$ python -q
>>> import numpy as np
>>> np.set_printoptions(precision=3, suppress=True, linewidth=160)
>>> def rd(a):
...     return np.round(a, 3) + 0
... 
>>> M = np.load("m.npy")
>>> M
array([[-0.845, -0.973,  0.998,  0.09 , -0.04 ,  0.686, -0.454,  0.544, -0.967,  0.859],
       [-0.623, -0.808, -0.515,  0.551,  0.611, -0.641, -0.947, -0.08 , -0.696,  0.635],
       [ 0.808,  0.997, -0.159, -0.641, -0.01 ,  0.808,  0.336,  0.635,  0.898, -0.998],
       [ 0.762,  0.974, -0.997,  0.01 ,  0.345, -0.641, -0.319, -0.336,  0.937, -0.932],
       [-0.47 , -0.565, -0.959,  0.641,  0.74 , -0.845, -0.976, -0.273, -0.38 ,  0.405],
       [-0.653, -0.969,  1.   , -0.932, -0.984,  1.   ,  1.   ,  0.919, -0.982,  0.854],
       [-0.53 ,  0.188, -0.09 ,  0.38 ,  0.778, -0.119, -0.988,  0.515, -0.629, -0.797],
       [-0.617, -0.997, -0.956,  0.735, -0.03 , -0.964, -0.01 , -0.887, -0.592,  0.999],
       [-0.38 , -0.658,  1.   , -0.749, -0.84 ,  0.987,  0.98 ,  0.782, -0.854,  0.188],
       [-0.282, -0.67 ,  0.993, -0.38 , -0.578,  0.793,  0.848,  0.354, -0.629,  0.544],
       [ 0.68 ,  0.994, -0.766, -0.363,  0.414,  0.478, -0.611,  0.544,  0.834, -0.997],
       [ 0.68 ,  1.   , -0.999,  0.178,  0.945, -0.414, -0.999,  0.635,  0.915, -1.   ],
       [-0.354, -0.818,  0.999, -0.501, -0.74 ,  0.894,  0.95 ,  0.422, -0.749,  0.735],
       [-0.226,  0.67 ,  1.   , -0.762, -0.493,  0.992,  0.68 ,  0.926, -0.753, -0.962],
       [ 0.762,  0.988,  0.178, -0.629, -0.291,  0.778,  0.744,  0.478,  0.851, -0.988],
       [ 0.952,  0.999, -0.949, -0.711, -0.405,  0.565,  0.926,  0.129,  0.989, -0.997],
       [ 0.245, -0.97 ,  0.996, -0.664, -0.978,  0.762,  1.   , -0.585, -0.1  ,  0.997],
       [ 0.537,  0.808,  0.989, -0.749, -0.766,  0.938,  0.981,  0.523,  0.405, -0.797],
       [-0.675, -0.999, -0.949,  0.762, -0.207, -0.974,  0.354, -0.926, -0.675,  1.   ],
       [ 0.159,  0.92 , -0.762,  0.08 ,  0.67 ,  0.   , -0.941,  0.454,  0.327, -0.972],
       [-0.786, -1.   , -1.   ,  0.952,  0.647, -0.999, -0.94 , -0.978, -0.611,  1.   ],
       [ 0.129, -0.254, -0.96 ,  0.327,  0.149, -0.762, -0.178, -0.551,  0.397,  0.623],
       [ 0.843,  0.998, -1.   ,  0.07 ,  0.726, -0.706, -0.901, -0.1  ,  0.973, -0.997],
       [-0.711, -0.998, -0.999,  0.91 ,  0.558, -0.997, -0.892, -0.952, -0.544,  1.   ],
       [ 0.493,  0.149,  0.814, -0.537, -0.782,  0.617,  0.986, -0.149,  0.493,  0.397],
       [ 0.867,  1.   ,  1.   , -0.954, -0.363,  0.999,  0.749,  0.986,  0.818, -1.   ],
       [ 0.919,  1.   , -0.04 , -0.814,  0.585,  0.969, -0.797,  0.95 ,  0.967, -1.   ],
       [ 0.273, -0.462, -0.515, -0.05 , -0.501, -0.345,  0.881, -0.537,  0.405,  0.831],
       [-0.43 , -0.999, -0.973,  0.686, -0.686, -0.981,  0.96 , -0.973, -0.31 ,  1.   ]])
>>> lab = M[:, 5] > np.median(M[:, 5])
>>> u = M[lab].mean(axis=0) - M[~lab].mean(axis=0)
>>> ((M - M.mean(axis=0)) @ u > 0).astype(int)
array([1, 0, 1, 0, 0, 1, 0, 0, 1, 1, 0, 0, 1, 1, 1, 1, 1, 1, 0, 0, 0, 0, 0, 0, 1, 1, 1, 0, 0])
>>> rd(u)
array([ 0.291,  0.245,  1.459, -1.029, -0.821,  1.436,  1.072,  0.79 ,  0.004, -0.275])
>>> (((M - M.mean(axis=0)) @ u > 0) == lab).mean()
np.float64(1.0)
>>> O, V = np.linalg.qr(M[:, :7])[0], np.linalg.qr(M[:, 7:])[0]
>>> sigma = np.linalg.svd(O.T @ V, compute_uv=False)
>>> rd(sigma)
array([0.998, 0.969, 0.821])
>>> (sigma > 0.9).sum()
np.int64(2)
>>> mat = np.loadtxt("arr.csv", delimiter=",")
>>> mat
array([[-0.044,  0.068,  6.049,  3.031,  1.039],
       [ 0.127,  0.046,  5.984,  2.978,  1.066],
       [-0.028, -0.004,  5.993,  3.116,  0.99 ],
       [ 0.017, -0.033,  6.04 ,  3.044,  1.02 ],
       [ 0.983,  8.044,  1.995,  6.017,  0.943],
       [ 0.934,  8.066,  1.963,  6.008,  0.966],
       [ 0.942,  7.997,  1.995,  6.008,  1.013],
       [ 0.907,  7.993,  1.988,  5.983,  0.979],
       [ 2.999,  1.011,  7.058,  6.948,  1.094],
       [ 2.99 ,  0.993,  6.912,  7.129,  1.048],
       [ 2.944,  1.024,  7.012,  7.013,  0.988],
       [ 2.927,  1.067,  6.995,  7.048,  1.051]])
>>> dist = np.linalg.norm(mat[:, None] - mat[None], axis=-1)
>>> rd(np.linalg.norm(mat, axis=1))
array([ 6.846,  6.77 ,  6.827,  6.84 , 10.332, 10.335, 10.293, 10.267, 10.455, 10.47 , 10.442, 10.46 ])
>>> rd(np.linalg.norm(mat - mat.mean(axis=0), axis=1))
array([4.134, 4.111, 4.12 , 4.178, 5.897, 5.934, 5.858, 5.858, 3.698, 3.707, 3.668, 3.644])
>>> dist.shape
(12, 12)
>>> np.unravel_index(dist.round(6).argmax(), dist.shape)
(np.int64(3), np.int64(5))
